In [1]: import numpy as np

In [2]: np.set_printoptions(precision=1, suppress=True, linewidth=120)

In [3]: def rnd(a):
   ...:     return np.round(a, 1) + 0
   ...: 

In [4]: E = np.loadtxt("a.csv", delimiter=",")

In [5]: print(E)
[[ 2. -3.  0.]
 [-3.  1. -3.]
 [ 0. -3.  0.]]

In [6]: u = np.array([-1, -2, 2])

In [7]: other = E + np.outer(u, np.eye(3)[1])

In [8]: print(np.linalg.matrix_rank(np.linalg.inv(other) - np.linalg.inv(E), tol=1e-8))
1

In [9]: print(other)
[[ 2. -4.  0.]
 [-3. -1. -3.]
 [ 0. -1.  0.]]

In [10]: print(np.linalg.matrix_rank(other - E))
1

In [11]: other = np.array([[1, 3], [3, 0], [1, 0]])

In [12]: print(np.linalg.matrix_rank(E @ other))
2

In [13]: print(np.einsum("ij,ij->i", E, E))
[13. 19.  9.]

In [14]: print(np.einsum("ik,kj->ji", E, other))
[[-7. -3. -9.]
 [ 6. -9.  0.]]

In [15]: print(np.einsum("ij->j", E))
[-1. -5. -3.]

In [16]: M = np.load("mat.npy")

In [17]: print(rnd(M))
[[ 1.   0.   0.   0. ]
 [ 0.   1.   0.   0. ]
 [ 0.   0.  -0.7  0.7]
 [ 0.   0.  -0.7 -0.7]]

In [18]: # columns are unit length and at right angles

In [19]: print(rnd(M.T @ M))
[[1. 0. 0. 0.]
 [0. 1. 0. 0.]
 [0. 0. 1. 0.]
 [0. 0. 0. 1.]]

In [20]: print(rnd(np.linalg.pinv(M)))
[[ 1.   0.   0.   0. ]
 [ 0.   1.   0.   0. ]
 [ 0.   0.  -0.7 -0.7]
 [ 0.   0.   0.7 -0.7]]

In [21]: print(rnd(np.linalg.norm(M, axis=0)))
[1. 1. 1. 1.]

In [22]: gram = M.T @ M

In [23]: print(rnd(np.linalg.svd(M, compute_uv=False) ** 2))
[1. 1. 1. 1.]

In [24]: print(np.allclose(gram, gram.T))
True

In [25]: print(rnd(np.linalg.eigvalsh(gram)[::-1]))
[1. 1. 1. 1.]

In [26]: print(np.linalg.matrix_rank(gram))
4

In [27]: print(np.trace(gram), (M ** 2).sum())
4.0 4.0

In [28]: Uu, s, Vt = np.linalg.svd(M, full_matrices=False)

In [29]: print(rnd(Uu.T @ M @ Vt.T))
[[1. 0. 0. 0.]
 [0. 1. 0. 0.]
 [0. 0. 1. 0.]
 [0. 0. 0. 1.]]

In [30]: print(s)
[1. 1. 1. 1.]

In [31]: print(rnd(Uu.T @ Uu))
[[1. 0. 0. 0.]
 [0. 1. 0. 0.]
 [0. 0. 1. 0.]
 [0. 0. 0. 1.]]

In [32]: print(Vt @ Vt.T)
[[1. 0. 0. 0.]
 [0. 1. 0. 0.]
 [0. 0. 1. 0.]
 [0. 0. 0. 1.]]

In [33]: print(s / s[0])
[1. 1. 1. 1.]

In [34]: print(np.allclose(Uu * s @ Vt, M))
True

In [35]: print((s > 1e-8).sum())
4

In [36]: print(np.sqrt((s ** 2).sum()), rnd(np.linalg.norm(M)))
2.0 2.0

In [37]: print((np.linalg.matrix_power((M != 0) + (M.T != 0) + np.eye(4), 4) > 0).astype(int))
[[1 0 0 0]
 [0 1 0 0]
 [0 0 1 1]
 [0 0 1 1]]

In [38]: print(rnd(np.sort(np.linalg.eigvals(M).real)))
[-0.7 -0.7  1.   1. ]

In [39]: print(np.flatnonzero(np.linalg.matrix_power((M != 0) + (M.T != 0) + np.eye(4), 4)[3]))
[2 3]

In [40]: W0 = np.array([[5, 6, 3, 2, 4], [3, 4, 1, 0, 2], [1, 2, -1, -2, 0], [3, 4, 1, 0, 2]])

In [41]: print(np.linalg.cond(W0) > 100)
True

In [42]: print(rnd(np.linalg.norm(W0, 2) / np.linalg.norm(W0)))
1.0

In [43]: print(np.argsort(-np.linalg.norm(W0, axis=0).round(6), kind="stable")[:3])
[1 0 4]

In [44]: print([round(float(x), 1) for x in np.linalg.svd(W0, compute_uv=False)[:3]])
[12.2, 3.3, 0.0]

In [45]: x0 = np.array([-1, -2, 3])

In [46]: h1 = np.maximum(E @ x0, 0)

In [47]: print(np.maximum(E @ (3 * x0), 0))
[12.  0. 18.]

In [48]: print(h1)
[4. 0. 6.]

In [49]: rk = np.linalg.matrix_rank(W0)

In [50]: print(rk)
2

In [51]: null = np.linalg.svd(W0)[2][rk:].T

In [52]: print(np.allclose(W0 @ null, 0))
True

In [53]: print([int(np.linalg.matrix_rank(np.delete(W0, i, axis=0))) for i in range(4)])
[2, 2, 2, 2]

In [54]: mat = np.array([[0, 2, 1],
    ...:     [1, 0, 5],
    ...:     [0, 2, 1],
    ...:     [0, 0, 3],
    ...:     [0, 2, 1],
    ...:     [1, 0, 5],
    ...:     [0, 0, 3],
    ...:     [0, 0, 3],
    ...:     [0, 2, 1],
    ...:     [1, 0, 5],
    ...:     [1, 0, 5],
    ...:     [1, 0, 5],
    ...:     [1, 0, 5],
    ...:     [0, 4, 0],
    ...:     [0, 0, 3],
    ...:     [0, 2, 1],
    ...:     [0, 4, 0],
    ...:     [1, 0, 5],
    ...:     [0, 4, 0],
    ...:     [0, 0, 3]])

In [55]: Ac = mat - mat.mean(axis=0)

In [56]: V = np.linalg.svd(Ac)[2][:2]

In [57]: other = Ac - Ac @ V.T @ V

In [58]: print(rnd(np.diag(V.T @ V)))
[0.2 0.9 0.8]

In [59]: print(np.linalg.norm(other, axis=1).round(6).argmax())
0

In [60]: print(rnd(np.linalg.norm(other) / np.linalg.norm(Ac)))
0.0

In [61]: P = mat @ np.linalg.solve(mat.T @ mat, mat.T)

In [62]: print(rnd(np.linalg.eigvalsh(P)))
[0. 0. 0. 0. 0. 0. 0. 0. 0. 0. 0. 0. 0. 0. 0. 0. 0. 1. 1. 1.]

In [63]: print(np.allclose(P @ P, P))
True

In [64]: print(np.linalg.matrix_rank(np.eye(20) - P))
17

In [65]: print(rnd(np.trace(P)))
3.0

In [66]: x0 = np.array([-3, 2, 0])

In [67]: target = mat @ x0

In [68]: print(rnd(np.linalg.pinv(mat) @ mat))
[[1. 0. 0.]
 [0. 1. 0.]
 [0. 0. 1.]]

In [69]: rng = np.random.default_rng(4092)

In [70]: target = target + 0.1 * rng.normal(size=20)

In [71]: print(rnd(target))
[ 4.  -3.2  4.1 -0.1  4.1 -2.9  0.   0.   3.9 -3.1 -3.  -3.  -2.8  8.1  0.   3.9  8.1 -3.   8.   0. ]

In [72]: beta, *_ = np.linalg.lstsq(mat, target)

In [73]: print(rnd(np.linalg.norm(target - mat @ beta)))
0.4

In [74]: print(beta.round())
[-3.  2. -0.]

In [75]: print(rnd(beta))
[-2.9  2.   0. ]

In [76]: print([round(float(np.linalg.norm(np.linalg.solve(mat.T @ mat + lam * np.eye(3), mat.T @ target))), 2) for lam in (0, 1, 10, 100)])
[3.55, 2.7, 1.9, 0.88]

In [77]: other = np.array([[2, -1, -3, -1, 0]])

In [78]: A = other.T @ other

In [79]: print(A)
[[ 4 -2 -6 -2  0]
 [-2  1  3  1  0]
 [-6  3  9  3  0]
 [-2  1  3  1  0]
 [ 0  0  0  0  0]]

In [80]: Uu, s, Vt = np.linalg.svd(A)

In [81]: V = Vt[:(s > 1e-8).sum()]

In [82]: x0 = A[2] + -3 * A[4] + rng.integers(2) * np.eye(5)[2]

In [83]: print(x0)
[-6.  3.  9.  3.  0.]

In [84]: print(np.linalg.matrix_rank(np.vstack([A, x0])))
1

In [85]: print(rnd(np.linalg.norm(x0 - V.T @ V @ x0)))
0.0

In [86]: print(np.allclose(V.T @ V @ x0, x0))
True

In [87]: Uu, s, Vt = np.linalg.svd(mat, full_matrices=False)

In [88]: print(rnd(Uu.T @ Uu))
[[1. 0. 0.]
 [0. 1. 0.]
 [0. 0. 1.]]

In [89]: print(rnd(Uu.T @ mat @ Vt.T))
[[15.2  0.   0. ]
 [ 0.   8.2  0. ]
 [ 0.   0.   1.2]]

In [90]: print(rnd(np.cumsum(s ** 2) / np.sum(s ** 2)))
[0.8 1.  1. ]

In [91]: print(Uu.shape, s.shape, Vt.shape)
(20, 3) (3,) (3, 3)

In [92]: th = np.radians(135)

In [93]: R = np.eye(5)

In [94]: R[0, 0] = R[2, 2] = np.cos(th)

In [95]: R[0, 2], R[2, 0] = -np.sin(th), np.sin(th)

In [96]: print(rnd(R))
[[-0.7  0.  -0.7  0.   0. ]
 [ 0.   1.   0.   0.   0. ]
 [ 0.7  0.  -0.7  0.   0. ]
 [ 0.   0.   0.   1.   0. ]
 [ 0.   0.   0.   0.   1. ]]

In [97]: other = A @ R.T

In [98]: print(np.allclose(np.linalg.norm(A, axis=1), np.linalg.norm(other, axis=1)))
True

In [99]: print(rnd(np.linalg.det(R)), rnd(np.trace(R)))
1.0 1.6

In [100]: print(rnd(np.abs(other - A).max(axis=0)))
[ 3.9  0.  19.6  0.   0. ]

In [101]: print(rnd(other))
[[  1.4  -2.    7.1  -2.    0. ]
 [ -0.7   1.   -3.5   1.    0. ]
 [ -2.1   3.  -10.6   3.    0. ]
 [ -0.7   1.   -3.5   1.    0. ]
 [  0.    0.    0.    0.    0. ]]
